% ipython --no-banner

In [1]: import numpy as np

In [2]: import numpy.linalg as la

In [3]: np.set_printoptions(precision=2, suppress=True, linewidth=140)

In [4]: rd = lambda a: np.round(a, 2) + 0

In [5]: other = np.array([[1, 0], [1, -2]])

In [6]: Z = np.array([[3, 4, 3], [3, 3, 1], [2, 3, 0]])

In [7]: K = np.kron(other, Z)

In [8]: K
Out[8]: 
array([[ 3,  4,  3,  0,  0,  0],
       [ 3,  3,  1,  0,  0,  0],
       [ 2,  3,  0,  0,  0,  0],
       [ 3,  4,  3, -6, -8, -6],
       [ 3,  3,  1, -6, -6, -2],
       [ 2,  3,  0, -4, -6,  0]])

In [9]: rng = np.random.default_rng(54651)

In [10]: labels = rng.permutation(6)

In [11]: labels
Out[11]: array([0, 4, 1, 2, 3, 5])

In [12]: other = K[labels][:, labels]

In [13]: np.trace(other)
Out[13]: np.int64(-6)

In [14]: rd(np.sort(np.abs(la.eigvals(other))))
Out[14]: array([ 1.02,  1.02,  2.04,  2.04,  7.69, 15.39])

In [15]: W0 = np.load("layer0.npy")

In [16]: W0
Out[16]: 
array([[ 0,  0,  0,  0],
       [25, 40, 30, 30],
       [25, 40, 30, 30]])

In [17]: other = np.array([[1, 1], [3, 0]])

In [18]: Z = np.kron(other, W0)

In [19]: Z.shape
Out[19]: (6, 8)

In [20]: la.matrix_rank(Z)
Out[20]: np.int64(2)

In [21]: Uu, sigma = la.svd(W0)
Traceback (most recent call last):
  Cell In[21], line 1
    Uu, sigma = la.svd(W0)
ValueError: too many values to unpack (expected 2)


In [22]: Uu, sigma, Vt = la.svd(W0, full_matrices=False)

In [23]: rd(np.sqrt((sigma ** 2).sum())), rd(la.norm(W0))
Out[23]: (np.float64(89.72), np.float64(89.72))

In [24]: rd(Uu.T @ W0 @ Vt.T)
Out[24]: 
array([[89.72,  0.  ,  0.  ],
       [ 0.  ,  0.  ,  0.  ],
       [ 0.  ,  0.  ,  0.  ]])

In [25]: rd(np.abs(Vt[0]))
Out[25]: array([0.39, 0.63, 0.47, 0.47])

In [26]: rd(Uu.T @ Uu)
Out[26]: 
array([[1., 0., 0.],
       [0., 1., 0.],
       [0., 0., 1.]])

In [27]: rd(sigma / sigma[0])
Out[27]: array([1., 0., 0.])

In [28]: (sigma > 1e-8).sum()
Out[28]: np.int64(1)

In [29]: rd(Vt @ Vt.T)
Out[29]: 
array([[1., 0., 0.],
       [0., 1., 0.],
       [0., 0., 1.]])

In [30]: Uu.shape, sigma.shape, Vt.shape
Out[30]: ((3, 3), (3,), (3, 4))

In [31]: np.cumsum(sigma ** 2) / np.sum(sigma ** 2)
Out[31]: array([1., 1., 1.])
